% python3 -q
>>> import numpy as np
>>> np.set_printoptions(precision=2, suppress=True, linewidth=200, legacy="1.25")
>>> M = np.loadtxt("test9.csv", delimiter=",")
>>> print(M)
[[ 2.  2.  1.  0.  3.  2.  0.  2.]
 [ 0.  0.  0.  0.  0.  0.  0.  0.]
 [-4. -4. -2.  0. -6. -4.  0. -4.]
 [-4. -4. -2.  0. -6. -4.  0. -4.]
 [-2. -2. -1.  0. -3. -2.  0. -2.]
 [ 0.  0.  0.  0.  0.  0.  0.  0.]
 [-2. -2. -1.  0. -3. -2.  0. -2.]
 [ 4.  4.  2.  0.  6.  4.  0.  4.]
 [ 2.  2.  1.  0.  3.  2.  0.  2.]
 [-2. -2. -1.  0. -3. -2.  0. -2.]
 [-2. -2. -1.  0. -3. -2.  0. -2.]
 [ 2.  2.  1.  0.  3.  2.  0.  2.]]
>>> blk = np.stack([M, -1 * M, M[::-1]])
>>> print(np.linalg.matrix_rank(blk))
[1 1 1]
>>> print(np.linalg.matrix_rank(blk.reshape(3, -1)))
2
>>> print(blk.sum(axis=0))
[[ 2.  2.  1.  0.  3.  2.  0.  2.]
 [-2. -2. -1.  0. -3. -2.  0. -2.]
 [-2. -2. -1.  0. -3. -2.  0. -2.]
 [ 2.  2.  1.  0.  3.  2.  0.  2.]
 [ 4.  4.  2.  0.  6.  4.  0.  4.]
 [-2. -2. -1.  0. -3. -2.  0. -2.]
 [ 0.  0.  0.  0.  0.  0.  0.  0.]
 [-2. -2. -1.  0. -3. -2.  0. -2.]
 [-4. -4. -2.  0. -6. -4.  0. -4.]
 [-4. -4. -2.  0. -6. -4.  0. -4.]
 [ 0.  0.  0.  0.  0.  0.  0.  0.]
 [ 2.  2.  1.  0.  3.  2.  0.  2.]]
>>> print(np.round(np.linalg.norm(M, 1), 2), np.round(np.linalg.norm(M, np.inf), 2))
39.0 24.0
>>> print(round(float(np.linalg.norm(M[5] - M[1])), 2))
0.0
>>> print(round(float(np.linalg.norm(M) ** 2 / np.linalg.norm(M, 2) ** 2), 2))
1.0
>>> print(round(float(np.linalg.norm(M[5], 1)), 2), np.round(np.linalg.norm(M[5], np.inf), 2))
0.0 0.0
>>> left, s, Vh = np.linalg.svd(M)
>>> V = Vh[:(s > 1e-8).sum()]
>>> rng = np.random.default_rng(46)
>>> x0 = M[5] + 4 * M[7] + rng.integers(2) * np.eye(8)[2]
>>> print(x0)
[16. 16.  9.  0. 24. 16.  0. 16.]
>>> print(V.T @ V)
[[0.15 0.15 0.08 0.   0.23 0.15 0.   0.15]
 [0.15 0.15 0.08 0.   0.23 0.15 0.   0.15]
 [0.08 0.08 0.04 0.   0.12 0.08 0.   0.08]
 [0.   0.   0.   0.   0.   0.   0.   0.  ]
 [0.23 0.23 0.12 0.   0.35 0.23 0.   0.23]
 [0.15 0.15 0.08 0.   0.23 0.15 0.   0.15]
 [0.   0.   0.   0.   0.   0.   0.   0.  ]
 [0.15 0.15 0.08 0.   0.23 0.15 0.   0.15]]
>>> print(np.diag(V.T @ V))
[0.15 0.15 0.04 0.   0.35 0.15 0.   0.15]
>>> A = np.diag(np.array([4, 6, 5, 8, 0, 0]))
>>> print(A)
[[4 0 0 0 0 0]
 [0 6 0 0 0 0]
 [0 0 5 0 0 0]
 [0 0 0 8 0 0]
 [0 0 0 0 0 0]
 [0 0 0 0 0 0]]
>>> print(np.linalg.norm(A, axis=0))
[4. 6. 5. 8. 0. 0.]
>>> print(np.linalg.svd(A, compute_uv=False))
[8. 6. 5. 4. 0. 0.]
>>> print(np.linalg.matrix_rank(A, rtol=0.1))
4
>>> print([round(float(x), 2) for x in np.linalg.svd(A, compute_uv=False)[:3]])
[8.0, 6.0, 5.0]
>>> rank = np.linalg.matrix_rank(A)
>>> print(rank)
4
>>> null = np.linalg.svd(A)[2][rank:].T
>>> print(null.shape)
(6, 2)
>>> ev, V = np.linalg.eigh(A)
>>> print(V.T @ V)
[[1. 0. 0. 0. 0. 0.]
 [0. 1. 0. 0. 0. 0.]
 [0. 0. 1. 0. 0. 0.]
 [0. 0. 0. 1. 0. 0.]
 [0. 0. 0. 0. 1. 0.]
 [0. 0. 0. 0. 0. 1.]]
>>> print(ev)
[0. 0. 4. 5. 6. 8.]
>>> print(np.unique(ev.round(6) + 0, return_counts=True)[1])
[2 1 1 1 1]
>>> print((ev > 1e-8).sum(), (ev < -1e-8).sum())
4 0
>>> labels = rng.permutation(6)
>>> print(labels)
[5 0 1 4 3 2]
>>> out = A[labels][:, labels]
>>> print(np.allclose(out, A))
False
>>> print(out)
[[0 0 0 0 0 0]
 [0 4 0 0 0 0]
 [0 0 6 0 0 0]
 [0 0 0 0 0 0]
 [0 0 0 0 8 0]
 [0 0 0 0 0 5]]
>>> print(np.diag(out))
[0 4 6 0 8 5]
>>> print(np.sort(np.abs(np.linalg.eigvals(out))))
[0. 0. 4. 5. 6. 8.]
>>> J = np.load("m.npy")
>>> print(J)
[[  1  -4  16 -64]
 [  1  -3   9 -27]
 [  1  -2   4  -8]
 [  1  -1   1  -1]
 [  1   0   0   0]
 [  1   1   1   1]
 [  1   2   4   8]
 [  1   3   9  27]
 [  1   4  16  64]]
>>> x0 = np.array([1, 7, 7, 4])
>>> rhs = J @ x0
>>> print(rhs)
[-171  -65  -17   -3    1   19   75  193  397]
>>> print(np.linalg.lstsq(J, rhs)[0])
[1. 7. 7. 4.]
>>> rhs = rhs + 0.3 * rng.normal(size=9)
>>> print(rhs)
[-171.35  -65.43  -17.01   -3.13    1.03   19.16   75.09  192.89  396.72]
>>> b, *_ = np.linalg.lstsq(J, rhs)
>>> print([round(float(np.linalg.norm(np.linalg.solve(J.T @ J + lam * np.eye(4), J.T @ rhs))), 2) for lam in (0, 1, 10, 100)])
[10.76, 10.33, 8.85, 7.63]
>>> print(b)
[1.05 7.08 6.98 4.  ]
>>> r0 = np.array([2, 1, 0])
>>> print(np.cross(J[3, :3], J[5, :3]))
[-2  0  2]
>>> print(np.array([np.convolve(row, r0, "same") for row in J]))
[[  -7   28 -112  -64]
 [  -5   15  -45  -27]
 [  -3    6  -12   -8]
 [  -1    1   -1   -1]
 [   1    0    0    0]
 [   3    3    3    1]
 [   5   10   20    8]
 [   7   21   63   27]
 [   9   36  144   64]]
>>> print(np.convolve(J[3], r0))
[ 2 -1  1 -1 -1  0]
>>> blk = np.stack([J, 3 * J, J[::-1]])
>>> print(np.linalg.norm(blk, axis=(1, 2)))
[102.75 308.24 102.75]
>>> print(blk.sum(axis=0))
[[   5  -12   80 -192]
 [   5   -9   45  -81]
 [   5   -6   20  -24]
 [   5   -3    5   -3]
 [   5    0    0    0]
 [   5    3    5    3]
 [   5    6   20   24]
 [   5    9   45   81]
 [   5   12   80  192]]
>>> print(np.einsum("bij,cij->bc", blk, blk))
[[ 10557  31671  -9123]
 [ 31671  95013 -27369]
 [ -9123 -27369  10557]]
>>> print((blk @ J.T).shape)
(3, 9, 9)
>>> print(np.linalg.matrix_rank(blk.reshape(3, -1)))
2
>>> print(np.linalg.matrix_rank(blk))
[4 4 4]
>>> proj = J @ np.linalg.solve(J.T @ J, J.T)
>>> print(np.diag(proj))
[0.86 0.33 0.37 0.31 0.26 0.31 0.37 0.33 0.86]
>>> print(np.round(proj @ J[:, 3], 2) + 0)
[-64. -27.  -8.  -1.   0.   1.   8.  27.  64.]
>>> x0 = np.array([0, 0, 0, 2])
>>> h1 = np.maximum(J @ x0, 0)
>>> print(np.flatnonzero(h1 > 1e-9))
[5 6 7 8]
>>> print(J.T @ h1)
[ 200  708 2600 9780]
>>> print(np.maximum(J @ (3 * x0), 0))
[  0   0   0   0   0   6  48 162 384]
>>> print(J * (h1 > 1e-9)[:, None])
[[ 0  0  0  0]
 [ 0  0  0  0]
 [ 0  0  0  0]
 [ 0  0  0  0]
 [ 0  0  0  0]
 [ 1  1  1  1]
 [ 1  2  4  8]
 [ 1  3  9 27]
 [ 1  4 16 64]]
>>> print(np.tanh(J @ x0))
[-1.   -1.   -1.   -0.96  0.    0.96  1.    1.    1.  ]
>>> out = np.array([[3, 2, 3, 3, 0, 3],
...     [2, 3, 3, 2, 1, 3],
...     [2, 0, 3, 0, 1, 0],
...     [1, 3, 2, 2, 3, 1],
...     [1, 3, 3, 3, 0, 0],
...     [1, 3, 0, 1, 3, 0]])
>>> X = out - out.T
>>> print(X)
[[ 0  0  1  2 -1  2]
 [ 0  0  3 -1 -2  0]
 [-1 -3  0 -2 -2  0]
 [-2  1  2  0  0  0]
 [ 1  2  2  0  0 -3]
 [-2  0  0  0  3  0]]
>>> labels = rng.permutation(6)
>>> print(labels)
[4 1 2 5 3 0]
>>> out = X[labels][:, labels]
>>> print(round(np.linalg.det(out), 2), np.round(np.linalg.det(X[labels]), 2))
289.0 -289.0
>>> print(np.sort(np.abs(np.linalg.eigvals(out))))
[0.89 0.89 3.73 3.73 5.13 5.13]
>>> t = np.radians(60)
>>> Rm = np.eye(6)
>>> Rm[4, 4] = Rm[1, 1] = np.cos(t)
>>> Rm[4, 1], Rm[1, 4] = -np.sin(t), np.sin(t)
>>> print(Rm)
[[ 1.    0.    0.    0.    0.    0.  ]
 [ 0.    0.5   0.    0.    0.87  0.  ]
 [ 0.    0.    1.    0.    0.    0.  ]
 [ 0.    0.    0.    1.    0.    0.  ]
 [ 0.   -0.87  0.    0.    0.5   0.  ]
 [ 0.    0.    0.    0.    0.    1.  ]]
>>> out = X @ Rm.T
>>> print(round(np.linalg.det(Rm), 2), np.trace(Rm))
1.0 5.0
>>> print(np.abs(out - X).max(axis=0))
[0.  2.6 0.  0.  3.6 0. ]
>>> print(np.linalg.svd(X, compute_uv=False), np.linalg.svd(out, compute_uv=False))
[5.13 5.13 3.73 3.73 0.89 0.89] [5.13 5.13 3.73 3.73 0.89 0.89]
>>> print(np.allclose(X @ X.T, out @ out.T))
True
>>> print(out)
[[ 0.   -0.87  1.    2.   -0.5   2.  ]
 [ 0.   -1.73  3.   -1.   -1.    0.  ]
 [-1.   -3.23  0.   -2.    1.6   0.  ]
 [-2.    0.5   2.    0.   -0.87  0.  ]
 [ 1.    1.    2.    0.   -1.73 -3.  ]
 [-2.    2.6   0.    0.    1.5   0.  ]]
>>> left, s, Vh = np.linalg.svd(out, full_matrices=False)
>>> print(s / s[0])
[1.   1.   0.73 0.73 0.17 0.17]
>>> print(np.allclose(left * s @ Vh, out))
True
>>> print(np.round(np.sqrt((s ** 2).sum()), 2), np.round(np.linalg.norm(out), 2))
9.06 9.06
>>> print((s > 1e-8).sum())
6
>>> print(np.round(left.T @ out @ Vh.T, 2) + 0)
[[5.13 0.   0.   0.   0.   0.  ]
 [0.   5.13 0.   0.   0.   0.  ]
 [0.   0.   3.73 0.   0.   0.  ]
 [0.   0.   0.   3.73 0.   0.  ]
 [0.   0.   0.   0.   0.89 0.  ]
 [0.   0.   0.   0.   0.   0.89]]
>>> print(left.shape, s.shape, Vh.shape)
(6, 6) (6,) (6, 6)
>>> print(s)
[5.13 5.13 3.73 3.73 0.89 0.89]
>>> out = X / np.linalg.norm(X, axis=1, keepdims=True)
>>> G = out @ out.T
>>> print(G[0])
[ 1.    0.25 -0.15  0.21 -0.3  -0.26]
>>> print(G)
[[ 1.    0.25 -0.15  0.21 -0.3  -0.26]
 [ 0.25  1.    0.38  0.53  0.38 -0.44]
 [-0.15  0.38  1.   -0.08 -0.39 -0.26]
 [ 0.21  0.53 -0.08  1.    0.31  0.37]
 [-0.3   0.38 -0.39  0.31  1.   -0.13]
 [-0.26 -0.44 -0.26  0.37 -0.13  1.  ]]
>>> print((G - 2 * np.eye(6)).round(6).argmax(axis=1))
[1 3 1 1 1 3]
>>> F = np.loadtxt("mat.csv", delimiter=",")
>>> print(F)
[[3. 1. 0. 5. 3. 1. 2. 0. 1. 5. 5.]
 [5. 5. 0. 4. 3. 3. 1. 0. 3. 1. 1.]
 [0. 4. 4. 0. 4. 1. 3. 3. 0. 5. 3.]
 [5. 1. 4. 5. 5. 0. 3. 1. 2. 1. 2.]
 [3. 3. 0. 3. 5. 3. 4. 5. 5. 0. 1.]
 [2. 2. 3. 0. 0. 5. 4. 5. 3. 0. 4.]
 [5. 0. 3. 2. 3. 4. 4. 5. 4. 4. 0.]
 [5. 2. 5. 0. 4. 5. 5. 3. 4. 1. 0.]
 [0. 1. 3. 0. 0. 0. 0. 3. 5. 0. 1.]
 [4. 4. 2. 3. 3. 2. 2. 2. 0. 5. 2.]
 [4. 1. 1. 0. 3. 3. 4. 3. 3. 2. 3.]
 [5. 1. 5. 3. 3. 5. 5. 5. 4. 0. 5.]
 [3. 4. 2. 5. 0. 4. 2. 4. 2. 5. 3.]
 [5. 0. 4. 5. 3. 1. 2. 0. 3. 4. 1.]]
>>> w1 = np.array([[2, 9],
...     [2, -7],
...     [-7, 6],
...     [4, 8],
...     [0, -6],
...     [1, 5],
...     [-3, 1],
...     [-3, 3],
...     [5, -9],
...     [4, -5],
...     [-8, 9]])
>>> b = np.array([3, 2])
>>> H = np.maximum(F @ w1 + b, 0)
>>> print(H)
[[ 11.  62.]
 [ 50.  19.]
 [  0.   0.]
 [  0.  75.]
 [ 20.   0.]
 [  0.  77.]
 [ 13.  46.]
 [  0.  37.]
 [  0.   0.]
 [ 11.  39.]
 [  0.  37.]
 [  0. 130.]
 [ 15.  71.]
 [ 23.  62.]]
>>> print((H > 0).astype(int))
[[1 1]
 [1 1]
 [0 0]
 [0 1]
 [1 0]
 [0 1]
 [1 1]
 [0 1]
 [0 0]
 [1 1]
 [0 1]
 [0 1]
 [1 1]
 [1 1]]
>>> C = np.array([[9, 2], [4, 1]])
>>> print(H @ C)
[[347.  84.]
 [526. 119.]
 [  0.   0.]
 [300.  75.]
 [180.  40.]
 [308.  77.]
 [301.  72.]
 [148.  37.]
 [  0.   0.]
 [255.  61.]
 [148.  37.]
 [520. 130.]
 [419. 101.]
 [455. 108.]]
>>> print((H @ C).round(6).argmax(axis=1))
[0 0 0 0 0 0 0 0 0 0 0 0 0 0]
